% ipython --no-banner

In [1]: import numpy as np

In [2]: np.set_printoptions(precision=3, suppress=True, linewidth=100)

In [3]: def rd(a):
   ...:     return np.round(a, 3) + 0
   ...: 

In [4]: data = np.load("w.npy")

In [5]: data
Out[5]: 
array([[2, 1, 1, 3, 2],
       [2, 1, 1, 3, 2],
       [2, 3, 3, 0, 1]])

In [6]: # column 2 repeats column 1

In [7]: U, sv, Vh = np.linalg.svd(data)

In [8]: np.argmax(sv[:-1] / (sv[1:] + 1e-6)) + 1
Out[8]: np.int64(2)

In [9]: rd(sv)
Out[9]: array([7.004, 3.456, 0.   ])

In [10]: M2 = U[:, :2] @ np.diag(sv[:2]) @ Vh[:2]

In [11]: rd(np.linalg.norm(data - M2) / np.linalg.norm(data))
Out[11]: np.float64(0.0)

In [12]: rd(np.abs(data - M2).max())
Out[12]: np.float64(0.0)

In [13]: vec = np.array([5, 3, 2, -4, 4])

In [14]: print((data * vec).sum(axis=1))
[11 11 29]

In [15]: np.linalg.norm(data @ vec) <= np.linalg.norm(data, 2) * np.linalg.norm(vec) + 1e-9
Out[15]: np.True_

In [16]: mat = np.loadtxt("sample3.csv", delimiter=",")

In [17]: mat
Out[17]: 
array([[ 7.559,  5.892,  3.765, -6.599,  6.07 ],
       [-1.393,  3.012,  4.215, -0.843,  4.228],
       [ 6.037,  3.557,  2.615, -4.418,  5.767],
       [ 5.485, -0.51 , -0.818,  1.23 ,  3.051],
       [ 5.04 , -0.182,  0.242,  1.638,  5.129],
       [ 4.689, -2.18 , -2.292,  0.677,  1.173],
       [ 1.344, -3.411, -1.775,  2.801,  1.84 ],
       [ 3.96 , -3.183, -2.47 ,  2.809,  1.917],
       [ 6.968, -0.385, -1.638, -2.971,  1.824],
       [ 2.964, -0.592, -0.819,  1.486,  0.692],
       [-1.149,  6.67 ,  7.814, -2.852,  7.953],
       [-2.052,  4.178,  5.432, -2.834,  4.888],
       [ 7.079, -2.855, -4.418, -3.559, -1.464],
       [ 1.049,  3.903,  3.02 , -0.649,  1.303],
       [ 6.913, -6.311, -6.278,  2.52 , -0.296],
       [ 2.635,  2.679,  2.714, -0.924,  4.418],
       [ 0.093,  3.956,  4.234, -1.219,  3.884],
       [ 8.797, -5.358, -6.392,  1.254, -0.663],
       [ 2.859,  0.614,  1.276, -1.425,  4.461],
       [ 3.963, -0.844, -1.017, -1.35 ,  1.6  ],
       [ 2.931, -1.166, -0.972,  0.313,  1.347],
       [ 4.336, -0.97 , -0.744,  0.238,  3.045],
       [ 4.879, -2.29 , -2.473,  0.764,  1.041]])

In [18]: hat = mat @ np.linalg.solve(mat.T @ mat, mat.T)

In [19]: rd(hat @ mat[:, 4])
Out[19]: 
array([ 6.07 ,  4.228,  5.767,  3.051,  5.129,  1.173,  1.84 ,  1.917,  1.824,  0.692,  7.953,
        4.888, -1.464,  1.303, -0.296,  4.418,  3.884, -0.663,  4.461,  1.6  ,  1.347,  3.045,
        1.041])

In [20]: F = np.minimum.outer(np.arange(1, 6), np.arange(1, 6)) * 4

In [21]: F
Out[21]: 
array([[ 4,  4,  4,  4,  4],
       [ 4,  8,  8,  8,  8],
       [ 4,  8, 12, 12, 12],
       [ 4,  8, 12, 16, 16],
       [ 4,  8, 12, 16, 20]])

In [22]: # symmetric, so the eigenvalues are real

In [23]: np.einsum("ij,ji->", F, F)
Out[23]: np.int64(2480)

In [24]: rd(np.linalg.det(F.T))
Out[24]: np.float64(1024.0)

In [25]: rd(np.linalg.eigvals(F))
Out[25]: array([49.374,  5.795,  2.332,  1.413,  1.086])

In [26]: rd(np.poly(F))
Out[26]: array([    1.,   -60.,   560., -1792.,  2304., -1024.])

In [27]: rd(np.linalg.eigvals(F).sum().real)
Out[27]: np.float64(60.0)

In [28]: U, sv, Vh = np.linalg.svd(data)

In [29]: evecs = Vh[:(sv > 1e-8).sum()]

In [30]: rng = np.random.default_rng(33)

In [31]: vec = data[1] + 2 * data[0] + rng.integers(2) * np.eye(5)[1]

In [32]: print(vec)
[6. 4. 3. 9. 6.]

In [33]: np.linalg.matrix_rank(np.vstack([data, vec]))
Out[33]: np.int64(3)

In [34]: rd(evecs.T @ evecs)
Out[34]: 
array([[ 0.246,  0.218,  0.218,  0.225,  0.198],
       [ 0.218,  0.416,  0.416, -0.133,  0.065],
       [ 0.218,  0.416,  0.416, -0.133,  0.065],
       [ 0.225, -0.133, -0.133,  0.706,  0.348],
       [ 0.198,  0.065,  0.065,  0.348,  0.215]])

In [35]: rd(np.linalg.norm(vec - evecs.T @ evecs @ vec))
Out[35]: np.float64(0.764)

In [36]: np.allclose(evecs.T @ evecs @ vec, vec)
Out[36]: False
